$ python3 -q
>>> import numpy as np
>>> np.set_printoptions(precision=4, suppress=True, linewidth=200, legacy="1.25")
>>> X = np.loadtxt("test0.csv", delimiter=",")
>>> X
array([[ 6.7426,  2.4511,  4.3522, -1.0599,  3.2329, -3.6231,  4.1104, -4.6198,  0.1979, -3.3745, -0.1691,  0.2263,  1.833 , -2.048 ,  3.8384],
       [-3.1632, -1.4556,  5.5116,  3.5358, -1.5671, -3.6737, -4.8317, -2.2065,  3.504 ,  0.9543, -2.6521, -5.2437,  4.1495,  7.9651,  6.9691],
       [ 1.4248,  4.548 , -2.8784,  1.5903,  3.6573, -4.6428, -4.6498,  1.0257, -0.7857,  3.1969, -2.2086, -7.4311, -3.3846,  4.115 , -1.6587],
       [-1.1421,  3.3511,  5.7414, -1.1825,  4.4077,  7.6413,  3.5006, -2.8824, -2.1463,  6.4663,  0.8892,  0.3906,  4.7415,  3.7799, -1.1569],
       [-4.9634,  0.5   , -6.6402,  4.9285,  0.2667, -5.2192,  0.7877, -1.5424,  4.9372, -0.6326,  0.0724,  3.6976,  1.897 ,  8.3859, -0.7915],
       [ 1.4643,  0.4174,  7.948 ,  0.6109, -2.9849, -0.0328, -3.6275, -6.5062,  4.1714, -5.1302, -7.2631,  3.3854, -0.9127,  0.0751, -6.4649],
       [-0.0914, -2.4995,  3.7042,  6.4629, -4.3459, -2.1783,  9.4318,  1.1451, -4.7969, -1.7788,  0.9205, -1.9429, -0.9697, -1.1777, -5.4993]])
>>> M2 = X / np.sqrt((X ** 2).mean(axis=1, keepdims=True))
>>> np.linalg.norm(M2, axis=1)
array([3.873, 3.873, 3.873, 3.873, 3.873, 3.873, 3.873])
>>> M2 = X / np.linalg.norm(X, axis=1, keepdims=True)
>>> gram = M2 @ M2.T
>>> (np.abs(gram) > 0.9).astype(int)
array([[1, 0, 0, 0, 0, 0, 0],
       [0, 1, 0, 0, 0, 0, 0],
       [0, 0, 1, 0, 0, 0, 0],
       [0, 0, 0, 1, 0, 0, 0],
       [0, 0, 0, 0, 1, 0, 0],
       [0, 0, 0, 0, 0, 1, 0],
       [0, 0, 0, 0, 0, 0, 1]])
>>> gram[3]
array([ 0.0775,  0.0659, -0.1159,  1.    , -0.1698, -0.0257, -0.0194])
>>> M2 = np.array([[1, 1, 0, 4, 7],
...     [5, 6, 3, 9, 8],
...     [8, 5, 9, 8, 0],
...     [7, 0, 9, 6, 9],
...     [5, 4, 3, 7, 2]])
>>> J = np.tril(M2)
>>> J
array([[1, 0, 0, 0, 0],
       [5, 6, 0, 0, 0],
       [8, 5, 9, 0, 0],
       [7, 0, 9, 6, 0],
       [5, 4, 3, 7, 2]])
>>> M2 = J[0, 0] * J[1:] - np.outer(J[1:, 0], J[0])
>>> M2
array([[0, 6, 0, 0, 0],
       [0, 5, 9, 0, 0],
       [0, 0, 9, 6, 0],
       [0, 4, 3, 7, 2]])
>>> np.flatnonzero(~M2.round(6).any(axis=1))
array([], dtype=int64)
>>> J[:, 0] / J[0, 0]
array([1., 5., 8., 7., 5.])
>>> np.linalg.matrix_rank(M2), np.linalg.matrix_rank(J)
(4, 5)
>>> W = np.array([[5, -7, -7, 1],
...     [1, 1, 8, 1],
...     [6, 0, 6, 2],
...     [-9, -8, -1, -9],
...     [-6, -3, 7, -8]])
>>> b = np.array([2, 2, 2, -2])
>>> hid = np.maximum(M2 @ W + b, 0)
>>> hid
array([[ 8,  8, 50,  4],
       [61,  7, 96, 21],
       [ 2,  0, 50,  0],
       [ 0,  0, 59,  0]])
>>> (hid > 0).astype(int)
array([[1, 1, 1, 1],
       [1, 1, 1, 1],
       [1, 0, 1, 0],
       [0, 0, 1, 0]])
>>> C = np.array([[-4, -3, -1], [-5, 1, -5], [5, -4, -2], [-1, -4, -3]])
>>> (hid @ C).round(6).argmax(axis=1)
array([0, 0, 0, 0])
>>> W @ C
array([[-21,   2,  41],
       [ 30, -38, -25],
       [  4, -50, -24],
       [ 80,  59,  78],
       [ 82,  19,  31]])
>>> M2 = np.array([[-4, -1], [1, -1], [5, 3], [-5, 0]])
>>> M2.T @ hid.T
array([[206, 138, 242, 295],
       [134, 220, 148, 177]])
>>> hid @ M2
array([[206, 134],
       [138, 220],
       [242, 148],
       [295, 177]])
>>> np.linalg.matrix_rank(hid @ M2)
2
>>> np.einsum("ij,ij->i", hid, hid)
array([ 2644, 13427,  2504,  3481])
>>> np.einsum("ik,kj->ij", hid, M2)
array([[206, 134],
       [138, 220],
       [242, 148],
       [295, 177]])
>>> np.vstack([hid, M2.T]).shape
(6, 4)
>>> J @ J
array([[  1,   0,   0,   0,   0],
       [ 35,  36,   0,   0,   0],
       [105,  75,  81,   0,   0],
       [121,  45, 135,  36,   0],
       [108,  47,  96,  56,   4]])
>>> round(float(np.linalg.det(J)), 4)
648.0
>>> np.trace(J)
24
>>> (J + J.T) / 2
array([[1. , 2.5, 4. , 3.5, 2.5],
       [2.5, 6. , 2.5, 0. , 2. ],
       [4. , 2.5, 9. , 4.5, 1.5],
       [3.5, 0. , 4.5, 6. , 3.5],
       [2.5, 2. , 1.5, 3.5, 2. ]])
>>> M = np.loadtxt("block1.csv", delimiter=",")
>>> M
array([[-1.1553,  2.1022, -1.2257,  0.4013, -1.294 , -0.5099,  0.7712, -0.594 ,  1.6398,  1.5586, -2.728 ],
       [-1.2391,  1.7347, -1.2506,  0.3838, -1.4349, -0.4529,  0.7089, -0.5553,  1.4967,  1.4827, -2.8152],
       [-0.4389,  1.0242, -0.5746, -0.0236, -0.7975, -0.4006,  0.2937, -0.2207,  0.7642,  0.6773, -1.5689],
       [ 0.5741, -0.874 ,  0.5491, -0.0773,  0.8209,  0.2995, -0.5136,  0.2333, -0.9458, -0.8856,  1.5029],
       [ 0.0104, -0.0676, -0.1404,  0.0439,  0.1159,  0.1317,  0.0152, -0.1898, -0.2075, -0.0204, -0.0791],
       [ 0.5797, -1.1365,  0.4893, -0.215 ,  0.7272,  0.2599, -0.3584,  0.3633, -0.8473, -0.95  ,  1.415 ],
       [-0.1132,  0.1191,  0.0532,  0.0955, -0.0063,  0.1   , -0.1269,  0.2253,  0.0806,  0.1247,  0.057 ],
       [ 1.2842, -1.932 ,  1.1502, -0.2139,  1.2639,  0.6452, -0.993 ,  0.5868, -1.4898, -1.6829,  3.0183],
       [ 0.4711, -1.1043,  0.5502, -0.1941,  0.7587,  0.2611, -0.458 ,  0.5285, -0.7932, -0.7489,  1.3212],
       [ 0.0584, -0.0212,  0.1653, -0.006 ,  0.0862, -0.0694,  0.1086, -0.0138, -0.1227,  0.1059, -0.1058],
       [ 0.0625,  0.0901,  0.0365,  0.0354,  0.1837,  0.0652,  0.1307, -0.1132,  0.1303, -0.2177, -0.081 ],
       [ 0.6109, -0.9281,  0.7254, -0.3178,  0.7168,  0.3615, -0.5762,  0.4334, -0.8683, -0.6185,  1.337 ],
       [ 0.5868, -0.8448,  0.6347, -0.349 ,  0.8121,  0.1318, -0.4642,  0.511 , -0.7768, -0.8027,  1.4186],
       [ 0.7776, -1.2195,  0.6857, -0.2508,  0.7953,  0.2734, -0.1872,  0.286 , -1.0267, -0.6474,  1.5683],
       [ 1.1926, -2.0346,  1.2647, -0.4282,  1.3466,  0.6658, -0.6954,  0.5256, -1.5584, -1.5781,  2.8014],
       [ 0.0194, -0.0522, -0.1272, -0.0132,  0.2306, -0.0445, -0.189 , -0.1161,  0.0154, -0.1001, -0.0345],
       [ 1.2447, -1.946 ,  1.2782, -0.3694,  1.4609,  0.6324, -0.8334,  0.4732, -1.7173, -1.6858,  2.8781],
       [ 1.1525, -1.9194,  0.9915, -0.3639,  1.3687,  0.5909, -0.8231,  0.6895, -1.6766, -1.8265,  2.7142],
       [ 1.2443, -2.024 ,  1.2488, -0.5477,  1.4463,  0.6936, -0.7531,  0.6896, -1.7044, -1.6177,  2.5452],
       [ 0.6293, -1.1118,  0.6792, -0.0756,  0.7024,  0.5635, -0.5305,  0.2033, -0.8707, -0.7902,  1.5127],
       [-1.2114,  2.0619, -1.1479,  0.4192, -1.2845, -0.6319,  0.9934, -0.5763,  1.3282,  1.548 , -2.7344],
       [ 0.0796, -0.1508, -0.0552,  0.0707,  0.0016, -0.0958,  0.0863, -0.0415,  0.0639, -0.177 , -0.1073],
       [ 0.5428, -1.0657,  0.6672, -0.197 ,  0.7159,  0.2447, -0.5338,  0.3424, -0.7084, -0.7278,  1.2894],
       [ 1.3747, -2.0925,  1.1923, -0.4556,  1.6183,  0.6281, -0.8935,  0.6077, -1.6635, -1.7268,  2.7711],
       [ 0.6283, -1.0013,  0.6866, -0.1346,  0.7245,  0.4185, -0.1801,  0.3339, -0.8454, -0.8233,  1.5027],
       [ 0.6813, -0.987 ,  0.5934, -0.0576,  0.7827,  0.2843, -0.3765,  0.2813, -0.5348, -0.8684,  1.4083],
       [-1.1348,  1.9899, -1.2384,  0.3933, -1.3447, -0.5908,  1.0093, -0.4496,  1.7144,  1.488 , -2.7674],
       [ 0.0888,  0.0244, -0.2243,  0.096 ,  0.0267,  0.0264, -0.1076,  0.0399, -0.0859,  0.0202,  0.1688],
       [-1.3249,  1.9251, -1.2507,  0.5712, -1.2412, -0.6601,  0.7562, -0.7294,  1.5735,  1.5697, -2.7976],
       [ 0.5155, -0.9114,  0.7326, -0.2676,  0.7333,  0.4029, -0.4886,  0.3502, -0.6969, -0.899 ,  1.3664],
       [ 1.2644, -1.9327,  1.2986, -0.3851,  1.4553,  0.5941, -0.8815,  0.7198, -1.5772, -1.6674,  2.7335],
       [ 1.0032, -1.9381,  1.2487, -0.2492,  1.3552,  0.5843, -0.8487,  0.617 , -1.6576, -1.5525,  2.9112],
       [ 1.0532, -2.0981,  1.258 , -0.4472,  1.443 ,  0.7732, -0.9716,  0.5772, -1.7683, -1.5095,  2.6554],
       [-1.1627,  2.0084, -1.2482,  0.344 , -1.2905, -0.5259,  0.6664, -0.5248,  1.6053,  1.494 , -2.9175],
       [-0.5606,  1.0323, -0.6013,  0.1782, -0.5598, -0.2396,  0.2418, -0.4677,  0.6623,  0.8601, -1.3265],
       [-0.5466,  1.0377, -0.5653, -0.0324, -0.5648, -0.4116,  0.5817, -0.1734,  0.8062,  0.7973, -1.2691],
       [-0.0831, -0.0477, -0.015 , -0.0903, -0.1922,  0.0027, -0.0725, -0.21  , -0.0374, -0.1075, -0.0021],
       [-0.0675, -0.0305,  0.0522,  0.0605,  0.147 , -0.1097,  0.0457, -0.1191,  0.0938,  0.0069,  0.0885],
       [-1.3754,  1.967 , -1.2476,  0.2894, -1.3968, -0.5842,  0.9265, -0.758 ,  1.6302,  1.5326, -2.8572],
       [ 1.3091, -1.9438,  1.1019, -0.5698,  1.4244,  0.5008, -0.7374,  0.6838, -1.6865, -1.5294,  2.8727]])
>>> C = M[[9, 28]].astype(float)
>>> for _ in range(6):
...     labels = np.linalg.norm(M[:, None] - C, axis=-1).argmin(axis=1)
...     C = np.array([M[labels == j].mean(axis=0) for j in range(2)])
... 
>>> labels
array([1, 1, 1, 0, 0, 0, 0, 0, 0, 0, 0, 0, 0, 0, 0, 0, 0, 0, 0, 0, 1, 0, 0, 0, 0, 0, 1, 0, 1, 0, 0, 0, 0, 1, 1, 1, 0, 0, 1, 0])
>>> np.abs(C[1] - C[0]).argmax()
10
